In [1]: import numpy as np

In [2]: from numpy import linalg as LA

In [3]: np.set_printoptions(precision=1, suppress=True, linewidth=200)

In [4]: rd = lambda a: np.round(a, 1) + 0

In [5]: K = np.load("data.npy")

In [6]: K
Out[6]: 
array([[0, 0, 7, 2],
       [0, 0, 1, 7],
       [0, 0, 0, 9],
       [0, 0, 0, 0]])

In [7]: rd(np.sort(np.abs(LA.eigvals(K))))
Out[7]: array([0., 0., 0., 0.])

In [8]: np.allclose(K @ K.T, K.T @ K)
Out[8]: False

In [9]: K @ K
Out[9]: 
array([[ 0,  0,  0, 63],
       [ 0,  0,  0,  9],
       [ 0,  0,  0,  0],
       [ 0,  0,  0,  0]])

In [10]: LA.matrix_power(K, 2)
Out[10]: 
array([[ 0,  0,  0, 63],
       [ 0,  0,  0,  9],
       [ 0,  0,  0,  0],
       [ 0,  0,  0,  0]])

In [11]: np.poly(K)
Out[11]: array([1., 0., 0., 0., 0.])

In [12]: np.einsum("ii->", K)
Out[12]: np.int64(0)

In [13]: rd(LA.det(K[::-1]))
Out[13]: np.float64(0.0)

In [14]: np.kron(np.eye(2, dtype=int), K)
Out[14]: 
array([[0, 0, 7, 2, 0, 0, 0, 0],
       [0, 0, 1, 7, 0, 0, 0, 0],
       [0, 0, 0, 9, 0, 0, 0, 0],
       [0, 0, 0, 0, 0, 0, 0, 0],
       [0, 0, 0, 0, 0, 0, 7, 2],
       [0, 0, 0, 0, 0, 0, 1, 7],
       [0, 0, 0, 0, 0, 0, 0, 9],
       [0, 0, 0, 0, 0, 0, 0, 0]])

In [15]: np.einsum("ij,ji->", K, K)
Out[15]: np.int64(0)

In [16]: rd(LA.norm(K[1] - K[2]))
Out[16]: np.float64(2.2)

In [17]: rd(LA.norm(K, 2))
Out[17]: np.float64(11.8)

In [18]: rd(LA.norm(K, 1)), rd(LA.norm(K, np.inf))
Out[18]: (np.float64(18.0), np.float64(9.0))

In [19]: rd(LA.norm(K[1], 1)), rd(LA.norm(K[1], np.inf))
Out[19]: (np.float64(8.0), np.float64(7.0))

In [20]: rd(LA.norm(K, "nuc"))
Out[20]: np.float64(18.5)

In [21]: rng = np.random.default_rng(500)

In [22]: lab = rng.permutation(4)

In [23]: lab
Out[23]: array([3, 1, 0, 2])

In [24]: other = K[lab][:, lab]

In [25]: rd(np.sort(np.abs(LA.eigvals(other))))
Out[25]: array([0., 0., 0., 0.])

In [26]: np.trace(other)
Out[26]: np.int64(0)

In [27]: rd(LA.det(other)), rd(LA.det(K[lab]))
Out[27]: (np.float64(0.0), np.float64(0.0))

In [28]: np.diag(other)
Out[28]: array([0, 0, 0, 0])

In [29]: other
Out[29]: 
array([[0, 0, 0, 0],
       [7, 0, 0, 1],
       [2, 0, 0, 7],
       [9, 0, 0, 0]])

In [30]: arr = np.array([[-6, 0, 1, 7, 3, 6, 5, 2],
    ...:     [4, 25, 4, 4, 0, 2, 4, 4],
    ...:     [9, 9, -18, 6, 7, 7, 7, 1],
    ...:     [8, 5, 0, 32, 9, 4, 9, 9],
    ...:     [8, 1, 1, 3, -28, 4, 0, 1],
    ...:     [6, 3, 7, 0, 8, 8, 7, 0],
    ...:     [3, 6, 8, 3, 7, 3, -15, 0],
    ...:     [5, 2, 8, 1, 6, 3, 8, 15]])

In [31]: [int(LA.matrix_rank(LA.matrix_power(K, p))) for p in range(1, 5)]
Out[31]: [2, 1, 0, 0]

In [32]: np.prod(np.diag(K)), rd(LA.det(K))
Out[32]: (np.int64(0), np.float64(0.0))

In [33]: rd(np.sort(LA.eigvals(K)))
Out[33]: array([0., 0., 0., 0.])

In [34]: u = np.array([2, 0, -1, 2, -1, 3, -1, 3])

In [35]: other = arr + np.outer(u, np.eye(8)[3])

In [36]: LA.matrix_rank(other - arr)
Out[36]: np.int64(1)

In [37]: Uu, sig, Vt = LA.svd(arr, full_matrices=False)

In [38]: rd(Uu.T @ arr @ Vt.T)
Out[38]: 
array([[45.2,  0. ,  0. ,  0. ,  0. ,  0. ,  0. ,  0. ],
       [ 0. , 30.7,  0. ,  0. ,  0. ,  0. ,  0. ,  0. ],
       [ 0. ,  0. , 25.3,  0. ,  0. ,  0. ,  0. ,  0. ],
       [ 0. ,  0. ,  0. , 23.3,  0. ,  0. ,  0. ,  0. ],
       [ 0. ,  0. ,  0. ,  0. , 19.6,  0. ,  0. ,  0. ],
       [ 0. ,  0. ,  0. ,  0. ,  0. , 13.2,  0. ,  0. ],
       [ 0. ,  0. ,  0. ,  0. ,  0. ,  0. , 10.5,  0. ],
       [ 0. ,  0. ,  0. ,  0. ,  0. ,  0. ,  0. ,  7.1]])

In [39]: Uu.shape, sig.shape, Vt.shape
Out[39]: ((8, 8), (8,), (8, 8))

In [40]: rd(Vt @ Vt.T)
Out[40]: 
array([[1., 0., 0., 0., 0., 0., 0., 0.],
       [0., 1., 0., 0., 0., 0., 0., 0.],
       [0., 0., 1., 0., 0., 0., 0., 0.],
       [0., 0., 0., 1., 0., 0., 0., 0.],
       [0., 0., 0., 0., 1., 0., 0., 0.],
       [0., 0., 0., 0., 0., 1., 0., 0.],
       [0., 0., 0., 0., 0., 0., 1., 0.],
       [0., 0., 0., 0., 0., 0., 0., 1.]])

In [41]: rd(np.cumsum(sig ** 2) / np.sum(sig ** 2))
Out[41]: array([0.4, 0.6, 0.7, 0.9, 0.9, 1. , 1. , 1. ])

In [42]: np.abs(Uu[:, 0]).round(6).argmax()
Out[42]: np.int64(3)

In [43]: (sig > 1e-8).sum()
Out[43]: np.int64(8)

In [44]: rd(Uu.T @ Uu)
Out[44]: 
array([[1., 0., 0., 0., 0., 0., 0., 0.],
       [0., 1., 0., 0., 0., 0., 0., 0.],
       [0., 0., 1., 0., 0., 0., 0., 0.],
       [0., 0., 0., 1., 0., 0., 0., 0.],
       [0., 0., 0., 0., 1., 0., 0., 0.],
       [0., 0., 0., 0., 0., 1., 0., 0.],
       [0., 0., 0., 0., 0., 0., 1., 0.],
       [0., 0., 0., 0., 0., 0., 0., 1.]])

In [45]: other = np.array([[2, 2, -1],
    ...:     [0, -1, -2],
    ...:     [2, -2, -1],
    ...:     [0, -1, 0],
    ...:     [-2, 0, 1],
    ...:     [2, -3, -2],
    ...:     [2, 0, 2],
    ...:     [2, -1, 0]])

In [46]: np.einsum("ij->j", arr)
Out[46]: array([37, 51, 11, 56, 12, 37, 25, 32])

In [47]: np.einsum("ij,ij->", arr, other)
ValueError: operands could not be broadcast together with remapped shapes [original->remapped]: (8,8)->(8,8) (8,3)->(8,3) 


In [48]: np.vstack([arr, other.T]).shape
Out[48]: (11, 8)

In [49]: u = np.array([5, -5, 5, 0, -7])

In [50]: W0 = np.outer(rng.normal(size=10), u) + 0.1 * rng.normal(size=(10, 5))

In [51]: rd(W0)
Out[51]: 
array([[ -1.5,   1.5,  -1.5,  -0.1,   1.8],
       [  3.2,  -3.2,   3.1,  -0.1,  -4.3],
       [  9.8,  -9.6,   9.8,   0.1, -13.6],
       [ -7.1,   7.1,  -6.9,   0.1,   9.7],
       [ -5.6,   5.9,  -5.7,   0.1,   8. ],
       [  2. ,  -1.8,   1.9,  -0.1,  -2.5],
       [ -6.1,   6.3,  -6.5,   0. ,   8.9],
       [ -6.3,   6.2,  -6.3,   0.1,   8.6],
       [  4.1,  -4.2,   4. ,  -0.1,  -6.1],
       [  0.7,  -0.8,   0.6,  -0.2,  -1.1]])

In [52]: W2 = W0[[2, 6]].astype(float)

In [53]: for _ in range(4):
    ...:     lab = LA.norm(W0[:, None] - W2, axis=-1).argmin(axis=1)
    ...:     W2 = np.array([W0[lab == j].mean(axis=0) for j in range(2)])
    ...: 

In [54]: lab
Out[54]: array([1, 0, 0, 1, 1, 0, 1, 1, 0, 0])

In [55]: rd(W2)
Out[55]: 
array([[ 4. , -3.9,  3.9, -0.1, -5.5],
       [-5.3,  5.4, -5.4,  0. ,  7.4]])

In [56]: np.bincount(lab)
Out[56]: array([5, 5])

In [57]: F = -1 * np.eye(3) + np.eye(3, k=1)

In [58]: F
Out[58]: 
array([[-1.,  1.,  0.],
       [ 0., -1.,  1.],
       [ 0.,  0., -1.]])

In [59]: vec = np.array([0, -1, -3])

In [60]: rhs = F @ vec

In [61]: c, lr = np.zeros(3), 1 / LA.norm(F, 2) ** 2

In [62]: for i in range(6):
    ...:     c -= lr * F.T @ (F @ c - rhs)
    ...:     if i % 2 == 0: print(i, round(LA.norm(F @ c - rhs), 1))
    ...: 
0 1.8
2 0.7
4 0.5

In [63]: rd(c)
Out[63]: array([ 0.8, -0.3, -2.6])
